$ python3 -q
>>> import numpy as np
>>> np.set_printoptions(suppress=True, linewidth=200)
>>> def rd(a):
...     return np.round(a, 2) + 0
... 
>>> mat = np.load("test14.npy")
>>> mat
array([[ 0,  0,  0],
       [ 0,  2, -7],
       [ 0,  5, -9]])
>>> left, sigma, VT = np.linalg.svd(mat)
>>> evecs = VT[:(sigma > 1e-8).sum()]
>>> rng = np.random.default_rng(91)
>>> x0 = mat[2] + -2 * mat[0] + rng.integers(2) * np.eye(3)[1]
>>> x0
array([ 0.,  6., -9.])
>>> print(np.allclose(evecs.T @ evecs @ x0, x0))
True
>>> rd(np.linalg.norm(mat[0], 1)), rd(np.linalg.norm(mat[0], np.inf))
(np.float64(0.0), np.float64(0.0))
>>> rd(np.linalg.norm(mat, axis=1))
array([ 0.  ,  7.28, 10.3 ])
>>> rd(np.linalg.norm(mat) ** 2 / np.linalg.norm(mat, 2) ** 2)
np.float64(1.01)
>>> rd(np.linalg.norm(mat, 2))
np.float64(12.54)
>>> print(rd(np.linalg.norm(mat, "nuc")))
13.89
>>> rd(np.linalg.norm(mat, 1)), rd(np.linalg.norm(mat, np.inf))
(np.float64(16.0), np.float64(14.0))
>>> r = np.linalg.matrix_rank(mat)
>>> print(r)
2
>>> null = np.linalg.svd(mat)[2][r:].T
>>> mat @ null
array([[0.],
       [0.],
       [0.]])
>>> print([int(np.linalg.matrix_rank(mat[:, :j + 1])) for j in range(3)])
[0, 1, 2]
>>> print([int(np.linalg.matrix_rank(np.delete(mat, i, axis=0))) for i in range(3)])
[2, 1, 1]
>>> np.allclose(mat @ null, 0)
True
>>> null @ null.T
array([[1., 0., 0.],
       [0., 0., 0.],
       [0., 0., 0.]])
>>> mat.sum(axis=1)
array([ 0, -5, -4])
>>> np.diff(mat, axis=0)
array([[ 0,  2, -7],
       [ 0,  3, -2]])
>>> feats = np.load("dump.npy")
>>> rd(feats)
array([[ 0.12,  0.17,  0.05, -0.26, -0.07],
       [ 0.17,  0.24,  0.07, -0.37, -0.1 ],
       [ 0.05,  0.07,  0.02, -0.11, -0.03],
       [-0.26, -0.37, -0.11,  0.58,  0.16],
       [-0.07, -0.1 , -0.03,  0.16,  0.04]])
>>> ev, evecs = np.linalg.eigvalsh(feats)
Traceback (most recent call last):
  File "<python-input-29>", line 1, in <module>
    ev, evecs = np.linalg.eigvalsh(feats)
    ^^^^^^^^^
ValueError: too many values to unpack (expected 2)
>>> ev, evecs = np.linalg.eigh(feats)
>>> rd(np.linalg.eigvalsh(feats + -2 * np.eye(5)))
array([-2., -2., -2., -2., -1.])
>>> (ev > 1e-8).sum(), (ev < -1e-8).sum()
(np.int64(1), np.int64(0))
>>> rd(evecs @ np.diag(ev) @ evecs.T)
array([[ 0.12,  0.17,  0.05, -0.26, -0.07],
       [ 0.17,  0.24,  0.07, -0.37, -0.1 ],
       [ 0.05,  0.07,  0.02, -0.11, -0.03],
       [-0.26, -0.37, -0.11,  0.58,  0.16],
       [-0.07, -0.1 , -0.03,  0.16,  0.04]])
>>> rd(ev)
array([0., 0., 0., 0., 1.])
>>> np.abs(evecs[:, -1]).round(6).argmax()
np.int64(3)
>>> rd(evecs.T @ feats @ evecs)
array([[0., 0., 0., 0., 0.],
       [0., 0., 0., 0., 0.],
       [0., 0., 0., 0., 0.],
       [0., 0., 0., 0., 0.],
       [0., 0., 0., 0., 1.]])
>>> idx = rng.permutation(5)
>>> idx
array([3, 0, 1, 4, 2])
>>> out = feats[idx][:, idx]
>>> np.allclose(out, feats)
False
>>> print(rd(np.sort(np.abs(np.linalg.eigvals(out)))))
[0. 0. 0. 0. 1.]
>>> rd(np.trace(out))
np.float64(1.0)
>>> left, sigma, VT = np.linalg.svd(feats)
>>> np.argmax(sigma[:-1] / (sigma[1:] + 1e-6)) + 1
np.int64(1)
>>> out = left[:, :1] @ np.diag(sigma[:1]) @ VT[:1]
>>> rd(np.linalg.norm(feats - out) / np.linalg.norm(feats))
np.float64(0.0)
>>> np.linalg.matrix_rank(out)
np.int64(1)
>>> np.linalg.matrix_rank(feats, rtol=0.05)
np.int64(1)
